$ python3 -q
>>> import numpy as np
>>> import numpy.linalg as la
>>> np.set_printoptions(precision=2, suppress=True, linewidth=100)
>>> tidy = lambda a: np.round(a, 2) + 0
>>> O, _ = la.qr(np.array([[-2.1, -1.3, -0.9, 0.5],
...     [1.2, -1.8, -0.5, 0.0],
...     [1.8, 0.5, -0.7, -1.6],
...     [-1.0, -0.5, 0.6, 0.7]]))
>>> vecs, _ = la.qr(np.array([[0.2, 0.3, -0.6], [-0.2, -0.6, 2.8], [-0.2, -0.2, -0.4]]))
>>> sig = 5 * 0.2 ** np.arange(3)
>>> X = O[:, :3] * sig @ vecs[:3]
>>> print(tidy(X))
[[ 1.61  0.99 -2.74]
 [-1.6   0.31  1.32]
 [-1.66 -0.76  2.17]
 [ 0.89  0.52 -1.2 ]]
>>> O = X.astype(float).copy()
>>> for j in range(3):
...     O[:, j] -= O[:, :j] @ (O[:, :j].T @ O[:, j])
...     O[:, j] /= la.norm(O[:, j])
... 
>>> print(tidy(O.T @ X))
[[ 2.95  0.96 -3.8 ]
 [ 0.    1.   -0.94]
 [ 0.    0.    0.34]]
>>> print(tidy(O))
[[ 0.55  0.47 -0.69]
 [-0.54  0.83  0.12]
 [-0.56 -0.21 -0.5 ]
 [ 0.3   0.23  0.51]]
>>> x = np.array([-2, 3, 5])
>>> y = X @ x
>>> b, lr = np.zeros(3), 1 / la.norm(X, 2) ** 2
>>> for i in range(250):
...     b -= lr * X.T @ (X @ b - y)
...     if i % 50 == 0: print(i, round(la.norm(X @ b - y), 2))
... 
0 2.55
50 0.72
100 0.59
150 0.55
200 0.51
>>> print(tidy(b))
[-3.35  1.68  3.63]
>>> B = np.c_[X[:, :1] @ np.array([[1]]), np.array([-1, -1, 2, 1])]
>>> print(tidy(B))
[[ 1.61 -1.  ]
 [-1.6  -1.  ]
 [-1.66  2.  ]
 [ 0.89  1.  ]]
>>> print(tidy(la.lstsq(X, B[:, 0])[0]))
[1. 0. 0.]
>>> print(la.matrix_rank(B))
2
>>> B = np.array([[3, 2, 1, -3, 3, 3],
...     [3, 0, -1, 2, 3, 1],
...     [1, 2, 0, 1, 0, -2],
...     [-1, -3, 0, -1, -1, 0],
...     [3, 1, -1, -3, -1, 2],
...     [0, -3, 3, -1, -1, -1]])
>>> F = B - B.T
>>> print(F)
[[ 0 -1  0 -2  0  3]
 [ 1  0 -3  5  2  4]
 [ 0  3  0  1  1 -5]
 [ 2 -5 -1  0  2  1]
 [ 0 -2 -1 -2  0  3]
 [-3 -4  5 -1 -3  0]]
>>> w1 = np.array([[3, 5, 5, 1],
...     [4, 3, 2, 0],
...     [2, 1, 5, 2],
...     [3, 1, 5, 4],
...     [4, 4, 5, 1],
...     [1, 5, 1, 4]])
>>> b = np.array([-2, 0, 0, -2])
>>> H = np.maximum(F @ w1 + b, 0)
>>> print(la.matrix_rank(H))
4
>>> basis = np.array([[-5, 3, -5], [-1, 3, 1], [0, 4, 4], [3, -2, 2]])
>>> print((H @ basis).round(6).argmax(axis=1))
[1 1 1 2 1 0]
>>> r0 = np.array([1, -2, 3, 1, 0, 3])
>>> B = F + np.outer(r0, np.eye(6)[1])
>>> print(la.matrix_rank(la.inv(B) - la.inv(F), tol=1e-8))
1
>>> arr = np.array([[1, -2, 4, -8],
...     [1, -1, 1, -1],
...     [1, 0, 0, 0],
...     [1, 1, 1, 1],
...     [1, 2, 4, 8]])
>>> hat = arr @ la.solve(arr.T @ arr, arr.T)
>>> print(tidy(hat))
[[ 0.99  0.06 -0.09  0.06 -0.01]
 [ 0.06  0.77  0.34 -0.23  0.06]
 [-0.09  0.34  0.49  0.34 -0.09]
 [ 0.06 -0.23  0.34  0.77  0.06]
 [-0.01  0.06 -0.09  0.06  0.99]]
>>> print(hat @ arr[:, 0])
[1. 1. 1. 1. 1.]
>>> print(np.allclose(hat @ hat, hat))
True
>>> B = hat / la.norm(hat, axis=1, keepdims=True)
>>> C2 = B @ B.T
>>> print(tidy(C2))
[[ 1.    0.07 -0.12  0.07 -0.01]
 [ 0.07  1.    0.56 -0.3   0.07]
 [-0.12  0.56  1.    0.56 -0.12]
 [ 0.07 -0.3   0.56  1.    0.07]
 [-0.01  0.07 -0.12  0.07  1.  ]]
>>> print(tidy(la.norm(B, axis=1)))
[1. 1. 1. 1. 1.]
>>> B = np.array([[-1, -1], [-4, -3], [3, 5], [1, 2]])
>>> print(np.einsum("ik,kj->ji", arr, B))
[[11  5 -1 -1 11]
 [ 9  5 -1  3 29]]
>>> print(la.matrix_rank(arr @ B))
2
>>> print(np.vstack([arr, B.T]).shape)
(7, 4)
>>> print(np.einsum("ij,ij->i", arr, arr))
[85  4  1  4 85]
>>> print(la.matrix_rank(np.vstack([arr, B.T])))
4
>>> print(np.einsum("ij->j", arr))
[ 5  0 10  0]
>>> print(np.einsum("ik,kj->ij", arr, B))
[[11  9]
 [ 5  5]
 [-1 -1]
 [-1  3]
 [11 29]]
>>> J = np.array([[-2, -9, -3, -8, -4, 5],
...     [-3, -1, 0, -9, -7, 0],
...     [2, 5, -2, 1, 6, 6],
...     [8, -4, -7, 4, -3, -3],
...     [-8, -3, -9, 5, 8, 4],
...     [-7, 5, 1, 3, 1, 8]])
>>> print(J)
[[-2 -9 -3 -8 -4  5]
 [-3 -1  0 -9 -7  0]
 [ 2  5 -2  1  6  6]
 [ 8 -4 -7  4 -3 -3]
 [-8 -3 -9  5  8  4]
 [-7  5  1  3  1  8]]
>>> B = np.array([[0, 1, 4], [5, 0, 3], [4, 3, 0], [0, 2, 1], [2, 0, 0], [4, 5, 5]])
>>> print(np.einsum("ik,kj->ji", J, B))
[[-45 -19  53 -66 -19  63]
 [ -2 -21  28 -20  -5  42]
 [-18 -24  54   9 -16  30]]
>>> print(J @ B)
[[-45  -2 -18]
 [-19 -21 -24]
 [ 53  28  54]
 [-66 -20   9]
 [-19  -5 -16]
 [ 63  42  30]]
>>> print(la.matrix_rank(J @ B))
3
>>> B = np.c_[arr[:, :3] @ np.array([[-3, -3, 3], [3, -1, -2], [1, 3, 1]]), np.array([-2, -2, -2, 2, -1])]
>>> print(B)
[[-5 11 11 -2]
 [-5  1  6 -2]
 [-3 -3  3 -2]
 [ 1 -1  2  2]
 [ 7  7  3 -1]]
>>> print(tidy(la.norm(B - arr @ la.lstsq(arr, B)[0], axis=0)))
[0.   0.   0.   1.79]
>>> print(tidy(la.norm(la.qr(arr)[0].T @ B, axis=0) ** 2 / ((B ** 2).sum(axis=0) + 1e-12)))
[1.   1.   1.   0.81]
>>> print(tidy(la.norm(J[0], 1)), tidy(la.norm(J[0], np.inf)))
31.0 9.0
>>> print(tidy(la.norm(J, axis=1)))
[14.11 11.83 10.3  12.77 16.09 12.21]
>>> print(tidy(la.norm(J, "nuc")))
69.65
>>> print(J.reshape(-1, 2))
[[-2 -9]
 [-3 -8]
 [-4  5]
 [-3 -1]
 [ 0 -9]
 [-7  0]
 [ 2  5]
 [-2  1]
 [ 6  6]
 [ 8 -4]
 [-7  4]
 [-3 -3]
 [-8 -3]
 [-9  5]
 [ 8  4]
 [-7  5]
 [ 1  3]
 [ 1  8]]
>>> blk = J.reshape(6, 2, -1)
>>> print(np.einsum("ihd,ihd->ih", blk, blk))
[[ 94 105]
 [ 10 130]
 [ 33  73]
 [129  34]
 [154 105]
 [ 75  74]]
>>> print(blk[:, 0])
[[-2 -9 -3]
 [-3 -1  0]
 [ 2  5 -2]
 [ 8 -4 -7]
 [-8 -3 -9]
 [-7  5  1]]
>>> M = np.load("a.npy")
>>> print(M)
[[1.   0.9  0.81 0.73 0.66 0.59 0.53]
 [0.9  1.   0.9  0.81 0.73 0.66 0.59]
 [0.81 0.9  1.   0.9  0.81 0.73 0.66]
 [0.73 0.81 0.9  1.   0.9  0.81 0.73]
 [0.66 0.73 0.81 0.9  1.   0.9  0.81]
 [0.59 0.66 0.73 0.81 0.9  1.   0.9 ]
 [0.53 0.59 0.66 0.73 0.81 0.9  1.  ]]
>>> B = np.array([[1, 1, 1],
...     [2, 2, 3],
...     [3, 0, 1],
...     [3, 3, 3],
...     [3, 3, 2],
...     [0, 3, 0],
...     [3, 1, 0]])
>>> print(la.matrix_rank(M @ B))
3
>>> A = np.loadtxt("block14.csv", delimiter=",")
>>> print(A)
[[1.  0. ]
 [0.4 0.6]]
>>> print(np.poly(A))
[ 1.  -1.6  0.6]
>>> print(tidy(la.det(2 * A)), tidy(la.det(A)))
2.4 0.6
>>> print(np.einsum("ii->", A))
1.6
>>> rng = np.random.default_rng(92)
>>> t = np.sort(rng.uniform(-2, 2, 30))
>>> E = np.c_[t, t ** 2, t ** 3] @ np.array([[-1, 1, -2, -1, 0], [3, 3, 2, 0, -3], [-2, -1, -3, -3, 0]])
>>> print(tidy(E))
[[ 29.6   17.75  35.5   25.6  -11.87]
 [ 26.07  15.55  31.13  22.1  -10.7 ]
 [ 25.11  14.95  29.94  21.16 -10.38]
 [ 24.72  14.71  29.46  20.78 -10.25]
 [ 24.17  14.37  28.79  20.25 -10.06]
 [ 20.1   11.82  23.8   16.35  -8.64]
 [ 12.62   7.13  14.77   9.5   -5.82]
 [  8.91   4.8   10.38   6.33  -4.29]
 [  6.05   3.03   7.06   4.04  -3.02]
 [  5.06   2.43   5.92   3.29  -2.56]
 [  2.84   1.1    3.39   1.72  -1.46]
 [  2.58   0.96   3.1    1.55  -1.33]
 [  2.1    0.69   2.56   1.24  -1.08]
 [  0.98   0.13   1.28   0.58  -0.46]
 [  0.62   0.     0.86   0.38  -0.27]
 [  0.24  -0.08   0.38   0.17  -0.08]
 [  0.01  -0.01   0.03   0.01   0.  ]
 [ -0.01   0.01  -0.03  -0.01   0.  ]
 [ -0.1    0.31  -0.34  -0.22  -0.12]
 [ -0.05   0.83  -0.68  -0.6   -0.49]
 [  0.02   1.28  -0.99  -1.04  -0.9 ]
 [  0.09   1.94  -1.56  -1.9   -1.6 ]
 [ -0.2    3.54  -4.08  -5.53  -3.87]
 [ -0.35   3.81  -4.75  -6.45  -4.36]
 [ -1.14   4.64  -7.54 -10.2   -6.13]
 [ -1.71   4.99  -9.25 -12.43  -7.09]
 [ -1.74   5.01  -9.32 -12.53  -7.13]
 [ -1.88   5.08  -9.72 -13.05  -7.34]
 [ -5.61   5.97 -19.09 -24.87 -11.63]
 [ -5.65   5.97 -19.19 -25.   -11.67]]
>>> left, sig, vt = la.svd(E)
>>> print(tidy(sig))
[128.12  48.11   3.2    0.     0.  ]
>>> B = left[:, :3] @ np.diag(sig[:3]) @ vt[:3]
>>> print(tidy(np.abs(E - B).max()))
0.0
>>> print(la.matrix_rank(E, rtol=0.05))
2
>>> print(la.matrix_rank(B))
3
>>> print(la.matrix_rank(E, rtol=0.1))
2
>>> print(np.argsort(-la.norm(E, axis=0).round(6), kind="stable")[:3])
[2 3 0]
>>> W0 = np.load("arr.npy")
>>> print(W0)
[[43  9  8  5  4]
 [ 9 44  0  0  8]
 [ 0  9 48  7  1]
 [ 5  4  2  2  7]
 [ 3  4  1  3 49]]
>>> print(np.diff(W0, axis=0))
[[-34  35  -8  -5   4]
 [ -9 -35  48   7  -7]
 [  5  -5 -46  -5   6]
 [ -2   0  -1   1  42]]
>>> print(np.abs(W0).max())
49
>>> print(np.count_nonzero(W0))
22
>>> print(np.unravel_index(np.abs(W0).argmax(), W0.shape))
(np.int64(4), np.int64(4))
